$ python -q
>>> import numpy as np
>>> import numpy.linalg as la
>>> np.set_printoptions(precision=2, suppress=True, linewidth=140)
>>> u = np.array([-2, -3, 1, -1]) + 0.5
>>> mat = np.outer(u, u) / (u @ u)
>>> print(mat)
[[ 0.2   0.34 -0.2   0.07]
 [ 0.34  0.57 -0.34  0.11]
 [-0.2  -0.34  0.2  -0.07]
 [ 0.07  0.11 -0.07  0.02]]
>>> print(np.round(np.abs(la.eigvals(mat)).max(), 2))
1.0
>>> print(la.matrix_power(mat, 3))
[[ 0.2   0.34 -0.2   0.07]
 [ 0.34  0.57 -0.34  0.11]
 [-0.2  -0.34  0.2  -0.07]
 [ 0.07  0.11 -0.07  0.02]]
>>> print((mat + mat.T) / 2)
[[ 0.2   0.34 -0.2   0.07]
 [ 0.34  0.57 -0.34  0.11]
 [-0.2  -0.34  0.2  -0.07]
 [ 0.07  0.11 -0.07  0.02]]
>>> rk = la.matrix_rank(mat)
>>> print(rk)
1
>>> null = la.svd(mat)[2][rk:].T
>>> print(la.matrix_rank(mat.T @ mat), la.matrix_rank(mat @ mat.T))
1 1
>>> print([int(la.matrix_rank(mat[:i])) for i in range(1, len(mat) + 1)])
[1, 1, 1, 1]
>>> print(np.allclose(mat @ null, 0))
True
>>> print([int(la.matrix_rank(mat[:, :j + 1])) for j in range(4)])
[1, 1, 1, 1]
>>> x = np.array([0, 1, 3, 2])
>>> print(mat @ x)
[-0.14 -0.23  0.14 -0.05]
>>> print(round(float((x - mat @ x) @ (mat @ x)), 2))
0.0
>>> print(mat @ mat @ x)
[-0.14 -0.23  0.14 -0.05]
>>> print(la.eigvalsh(2 * mat - np.eye(4)))
[-1. -1. -1.  1.]
